% ipython --no-banner

In [1]: import numpy as np

In [2]: import numpy.linalg as la

In [3]: np.set_printoptions(precision=2, suppress=True, linewidth=200, legacy="1.25")

In [4]: mat = np.loadtxt("out1.csv", delimiter=",")

In [5]: mat
Out[5]: 
array([[-0.6 ,  0.4 ,  1.5 , -1.83, -0.6 ,  1.9 ,  0.1 , -1.  ],
       [-0.5 , -1.3 , -1.  , -2.68, -0.9 , -0.5 , -1.9 , -0.3 ],
       [-0.2 , -0.9 , -0.1 ,  0.93,  0.3 ,  0.3 , -1.6 ,  0.9 ],
       [-0.4 ,  1.4 , -1.  ,  1.16,  0.4 ,  0.5 ,  0.2 ,  0.7 ],
       [ 0.1 ,  1.1 ,  0.7 , -1.52, -0.5 , -1.  ,  1.4 , -0.6 ],
       [ 0.1 ,  0.  ,  0.1 ,  2.05,  0.7 , -0.3 ,  0.7 ,  0.  ],
       [ 0.7 , -0.1 ,  0.  ,  2.  ,  0.7 ,  0.  ,  0.9 , -0.4 ],
       [-0.6 ,  1.3 ,  0.4 , -1.13, -0.4 , -0.9 ,  0.2 , -1.  ],
       [-0.5 ,  0.5 , -0.7 , -2.09, -0.7 ,  0.6 ,  0.  , -0.5 ],
       [ 0.9 ,  0.5 ,  0.1 , -0.63, -0.2 ,  0.4 ,  1.3 ,  0.  ],
       [ 0.6 , -0.5 , -1.1 , -0.52, -0.2 ,  0.5 ,  0.4 , -0.7 ],
       [ 0.7 ,  0.5 , -0.1 , -0.65, -0.2 , -0.8 ,  0.4 ,  0.2 ],
       [ 0.  ,  0.6 ,  0.5 ,  0.35,  0.1 ,  0.7 , -1.5 ,  0.3 ],
       [ 0.2 ,  1.1 , -2.6 , -3.91, -1.3 , -1.2 , -1.3 ,  1.4 ],
       [-0.8 ,  0.5 , -1.7 ,  2.72,  0.9 ,  1.  , -0.7 , -1.5 ],
       [ 0.9 , -0.1 ,  0.5 , -0.9 , -0.3 , -0.3 , -0.3 , -1.1 ],
       [ 0.7 ,  0.2 , -1.2 ,  2.97,  1.  ,  0.  , -0.8 ,  0.6 ],
       [ 2.1 ,  1.6 ,  0.1 , -1.22, -0.4 , -1.3 ,  1.3 , -0.6 ],
       [-0.6 , -0.1 ,  0.8 ,  2.98,  1.  ,  0.3 ,  0.3 , -0.7 ],
       [-0.4 , -1.  ,  2.7 ,  4.23,  1.4 ,  1.8 ,  0.  ,  0.4 ],
       [-1.8 , -0.1 , -1.2 , -3.94, -1.3 , -0.4 ,  0.8 ,  0.9 ]])

In [6]: Y = np.c_[mat[:, :7] @ np.array([[-1, 2, -2, 3, 3, 1, -1],
   ...:     [3, -1, -2, 2, -1, 2, 2],
   ...:     [-2, -2, -1, 0, 3, -1, 2],
   ...:     [2, -1, -1, -2, -2, 3, -3],
   ...:     [-3, -3, 0, 2, 3, -2, 0],
   ...:     [-1, -1, 1, 2, -3, 3, 2],
   ...:     [1, 3, 2, -3, 3, -2, -2]]), np.array([1, -1, 1, -1, 1, 0, -4, -3, 0, 0, 1, 2, 1, -2, 4, 5, -1, -5, -1, -5, -5])]

In [7]: Y
Out[7]: 
array([[ -4.86,  -2.57,   2.83,   4.96,  -1.24,  -0.09,  13.49,   1.  ],
       [ -5.46,   2.48,   2.98,   4.16,  -4.74,  -6.04,   6.74,  -1.  ],
       [ -3.24,  -6.23,  -1.53,   1.74,  -6.66,   4.39,  -0.79,   1.  ],
       [  7.42,  -2.46,  -1.26,   0.48,  -7.62,   7.18,  -1.68,  -1.  ],
       [  2.66,   5.92,   0.22,  -1.66,  10.04,  -7.76,   3.26,   1.  ],
       [  2.7 ,  -1.75,  -1.25,  -5.1 ,   1.6 ,   2.45,  -8.05,   0.  ],
       [  1.8 ,   0.1 ,  -1.4 ,  -3.4 ,   3.  ,   3.3 ,  -8.7 ,  -4.  ],
       [  3.74,   0.53,  -1.17,  -0.14,   2.46,  -4.09,   5.19,  -3.  ],
       [  0.72,   3.49,   3.39,   3.48,  -3.82,  -1.87,   7.57,   0.  ],
       [  0.64,   5.83,   0.73,   1.46,   5.86,  -1.09,   0.39,   0.  ],
       [ -0.44,   5.72,   2.72,   1.24,  -0.86,   0.24,  -2.04,   1.  ],
       [  1.5 ,   4.35,  -1.65,   1.2 ,   5.6 ,  -2.95,  -0.35,   2.  ],
       [ -1.  ,  -7.45,  -4.35,   6.6 ,  -6.1 ,   6.65,   5.55,   1.  ],
       [  4.28,   9.61,   0.11,   9.52,  -4.68,  -5.13,   8.73,  -2.  ],
       [  6.74,  -7.22,  -0.82,  -0.94, -15.84,  12.66,  -6.36,   4.  ],
       [ -3.1 ,   2.1 ,  -2.1 ,   4.  ,   5.2 ,  -2.2 ,   2.6 ,   5.  ],
       [  4.44,  -4.77,  -5.17,   0.96,  -7.04,  10.81, -10.01,  -1.  ],
       [  3.86,  10.02,  -4.98,   4.64,  14.04,  -4.16,  -0.24,  -5.  ],
       [  1.66,  -8.08,  -1.48,  -6.26,  -2.26,   5.64,  -6.94,  -1.  ],
       [ -5.54, -15.43,  -2.33,  -5.26,  -1.76,  10.19,  -5.29,  -5.  ],
       [  1.12,   9.54,  10.14,  -3.52,  -1.32, -12.82,   8.62,  -5.  ]])

In [8]: la.norm(la.qr(mat)[0].T @ Y, axis=0) ** 2 / ((Y ** 2).sum(axis=0) + 1e-12)
Out[8]: array([1.  , 1.  , 1.  , 1.  , 1.  , 1.  , 1.  , 0.27])
